% ipython --no-banner

In [1]: import numpy as np

In [2]: np.set_printoptions(precision=1, suppress=True, linewidth=160, floatmode="fixed")

In [3]: rnd = lambda a: np.round(a, 1) + 0

In [4]: E = np.minimum.outer(np.arange(1, 4), np.arange(1, 4)) * -1

In [5]: E
Out[5]: 
array([[-1, -1, -1],
       [-1, -2, -2],
       [-1, -2, -3]])

In [6]: # equal to its transpose

In [7]: t3 = np.stack([E, 5 * E, E[::-1]])

In [8]: rnd(np.linalg.det(t3))
Out[8]: array([  -1.0, -125.0,    1.0])

In [9]: rnd(np.linalg.norm(t3, axis=(1, 2)))
Out[9]: array([ 5.1, 25.5,  5.1])

In [10]: np.einsum("bij,cij->bc", t3, t3)
Out[10]: 
array([[ 26, 130,  21],
       [130, 650, 105],
       [ 21, 105,  26]])

In [11]: np.linalg.matrix_rank(t3)
Out[11]: array([3, 3, 3])

In [12]: print(t3.shape)
(3, 3, 3)

In [13]: np.linalg.matrix_rank(t3.reshape(3, -1))
Out[13]: np.int64(2)

In [14]: (t3 @ E.T).shape
Out[14]: (3, 3, 3)

In [15]: W0 = np.array([[1, -1, -1, 1, 1, -1, -1, 1],
    ...:     [1, 1, 1, 1, -1, -1, -1, -1],
    ...:     [1, -1, -1, 1, -1, 1, 1, -1]])

In [16]: # columns 1 and 2 are equal

In [17]: B = W0[0, 0] * W0[1:] - np.outer(W0[1:, 0], W0[0])

In [18]: B
Out[18]: 
array([[ 0,  2,  2,  0, -2,  0,  0, -2],
       [ 0,  0,  0,  0, -2,  2,  2, -2]])

In [19]: W0[:, 0] / W0[0, 0]
Out[19]: array([1.0, 1.0, 1.0])

In [20]: np.flatnonzero(~B.round(6).any(axis=1))
Out[20]: array([], dtype=int64)

In [21]: np.linalg.matrix_rank(B), np.linalg.matrix_rank(W0)
Out[21]: (np.int64(2), np.int64(3))

In [22]: U, sigma = np.linalg.svd(B)
---------------------------------------------------------------------------
ValueError                                Traceback (most recent call last)
Cell In[22], line 1
----> 1 U, sigma = np.linalg.svd(B)

ValueError: too many values to unpack (expected 2)

In [23]: U, sigma, vt = np.linalg.svd(B, full_matrices=False)

In [24]: print(np.abs(U[:, 0]).round(6).argmax())
0

In [25]: rnd(U.T @ B @ vt.T)
Out[25]: 
array([[4.9, 0.0],
       [0.0, 2.8]])

In [26]: rnd(sigma / sigma[0])
Out[26]: array([1.0, 0.6])

In [27]: print(np.allclose(U * sigma @ vt, B))
True

In [28]: rnd(np.abs(vt[0]))
Out[28]: array([0.0, 0.3, 0.3, 0.0, 0.6, 0.3, 0.3, 0.6])

In [29]: rng = np.random.default_rng(6)

In [30]: B = W0 + rng.integers(-2, 3, (3, 1)) @ rng.integers(-2, 3, (1, 8))

In [31]: B
Out[31]: 
array([[ 1, -1, -1,  1,  1, -1, -1,  1],
       [ 1,  1,  1,  1, -1, -1, -1, -1],
       [ 1, -1, -1,  1, -1,  1,  1, -1]])

In [32]: B - W0
Out[32]: 
array([[0, 0, 0, 0, 0, 0, 0, 0],
       [0, 0, 0, 0, 0, 0, 0, 0],
       [0, 0, 0, 0, 0, 0, 0, 0]])

In [33]: X = np.array([[1, 0, 1], [2, 0, 2], [1, 0, 1]])

In [34]: # null space of dimension 2

In [35]: np.linalg.matrix_rank(X, rtol=0.1)
Out[35]: np.int64(1)

In [36]: print(np.argsort(-np.linalg.norm(X, axis=0).round(6), kind="stable")[:3])
[0 2 1]

In [37]: rnd(np.linalg.norm(X, 2) / np.linalg.norm(X))
Out[37]: np.float64(1.0)

In [38]: rk = np.linalg.matrix_rank(X)

In [39]: rk
Out[39]: np.int64(1)

In [40]: ns = np.linalg.svd(X)[2][rk:].T

In [41]: ns.shape
Out[41]: (3, 2)

In [42]: [int(np.linalg.matrix_rank(X[:i])) for i in range(1, len(X) + 1)]
Out[42]: [1, 1, 1]

In [43]: rnd(X @ ns)
Out[43]: 
array([[0.0, 0.0],
       [0.0, 0.0],
       [0.0, 0.0]])

In [44]: np.linalg.matrix_rank(X.T @ X), np.linalg.matrix_rank(X @ X.T)
Out[44]: (np.int64(1), np.int64(1))

In [45]: U, sigma, vt = np.linalg.svd(X)

In [46]: vecs = vt[:(sigma > 1e-8).sum()]

In [47]: x0 = X[0] + -1 * X[2] + rng.integers(2) * np.eye(3)[2]

In [48]: x0
Out[48]: array([0.0, 0.0, 1.0])

In [49]: np.linalg.matrix_rank(np.vstack([X, x0]))
Out[49]: np.int64(2)

In [50]: rnd(vecs.T @ vecs)
Out[50]: 
array([[0.5, 0.0, 0.5],
       [0.0, 0.0, 0.0],
       [0.5, 0.0, 0.5]])

In [51]: rnd(np.diag(vecs.T @ vecs))
Out[51]: array([0.5, 0.0, 0.5])

In [52]: rnd(np.linalg.norm(x0 - vecs.T @ vecs @ x0))
Out[52]: np.float64(0.7)

In [53]: A = np.loadtxt("a.csv", delimiter=",")

In [54]: A
Out[54]: 
array([[-2.0, -2.0, -1.0],
       [ 0.0,  0.0,  1.0],
       [ 0.0,  1.0,  2.0]])

In [55]: rnd(np.abs(np.linalg.eigvals(A)).max())
Out[55]: np.float64(2.4)

In [56]: np.allclose(A @ A.T, A.T @ A)
Out[56]: False

In [57]: (A - A.T) / 2
Out[57]: 
array([[ 0.0, -1.0, -0.5],
       [ 1.0,  0.0,  0.0],
       [ 0.5,  0.0,  0.0]])

In [58]: A.inv()
---------------------------------------------------------------------------
AttributeError                            Traceback (most recent call last)
Cell In[58], line 1
----> 1 A.inv()

AttributeError: 'numpy.ndarray' object has no attribute 'inv'
